% ipython --no-banner

In [1]: import numpy as np

In [2]: np.set_printoptions(precision=2, suppress=True, linewidth=100)

In [3]: def rd(a):
   ...:     return np.round(a, 2) + 0
   ...: 

In [4]: A = np.load("m.npy")

In [5]: print(A)
[[1.   0.9  0.81 0.73 0.66 0.59 0.53]
 [0.9  1.   0.9  0.81 0.73 0.66 0.59]
 [0.81 0.9  1.   0.9  0.81 0.73 0.66]
 [0.73 0.81 0.9  1.   0.9  0.81 0.73]
 [0.66 0.73 0.81 0.9  1.   0.9  0.81]
 [0.59 0.66 0.73 0.81 0.9  1.   0.9 ]
 [0.53 0.59 0.66 0.73 0.81 0.9  1.  ]]

In [6]: rng = np.random.default_rng(464)

In [7]: z = rng.permutation(7)

In [8]: print(z)
[0 2 4 6 1 3 5]

In [9]: M2 = A[z][:, z]

In [10]: print(np.trace(M2))
7.0

In [11]: print(np.diag(M2))
[1. 1. 1. 1. 1. 1. 1.]

In [12]: print(M2)
[[1.   0.81 0.66 0.53 0.9  0.73 0.59]
 [0.81 1.   0.81 0.66 0.9  0.9  0.73]
 [0.66 0.81 1.   0.81 0.73 0.9  0.9 ]
 [0.53 0.66 0.81 1.   0.59 0.73 0.9 ]
 [0.9  0.9  0.73 0.59 1.   0.81 0.66]
 [0.73 0.9  0.9  0.73 0.81 1.   0.81]
 [0.59 0.73 0.9  0.9  0.66 0.81 1.  ]]

In [13]: print(np.allclose(M2, A))
False

In [14]: evals, V = np.linalg.eigh(M2)

In [15]: vec = np.array([1, -2, 1, 5, 2, 3, 1])

In [16]: print(rd(vec @ M2 @ vec / (vec @ vec)), rd(evals[0]), rd(evals[-1]))
2.18 0.06 5.6

In [17]: print((np.sign(V[:, -1].round(6)) == np.sign(V[0, -1].round(6))).astype(int))
[1 1 1 1 1 1 1]

In [18]: print(rd(V * np.abs(evals) @ V.T))
[[1.   0.81 0.66 0.53 0.9  0.73 0.59]
 [0.81 1.   0.81 0.66 0.9  0.9  0.73]
 [0.66 0.81 1.   0.81 0.73 0.9  0.9 ]
 [0.53 0.66 0.81 1.   0.59 0.73 0.9 ]
 [0.9  0.9  0.73 0.59 1.   0.81 0.66]
 [0.73 0.9  0.9  0.73 0.81 1.   0.81]
 [0.59 0.73 0.9  0.9  0.66 0.81 1.  ]]

In [19]: print(vec @ M2 @ vec)
98.32

In [20]: print(rd(np.linalg.eigvalsh(M2[1:, 1:])))
[0.06 0.07 0.11 0.2  0.62 4.95]

In [21]: print(rd(V * np.maximum(evals, 0) @ V.T))
[[1.   0.81 0.66 0.53 0.9  0.73 0.59]
 [0.81 1.   0.81 0.66 0.9  0.9  0.73]
 [0.66 0.81 1.   0.81 0.73 0.9  0.9 ]
 [0.53 0.66 0.81 1.   0.59 0.73 0.9 ]
 [0.9  0.9  0.73 0.59 1.   0.81 0.66]
 [0.73 0.9  0.9  0.73 0.81 1.   0.81]
 [0.59 0.73 0.9  0.9  0.66 0.81 1.  ]]
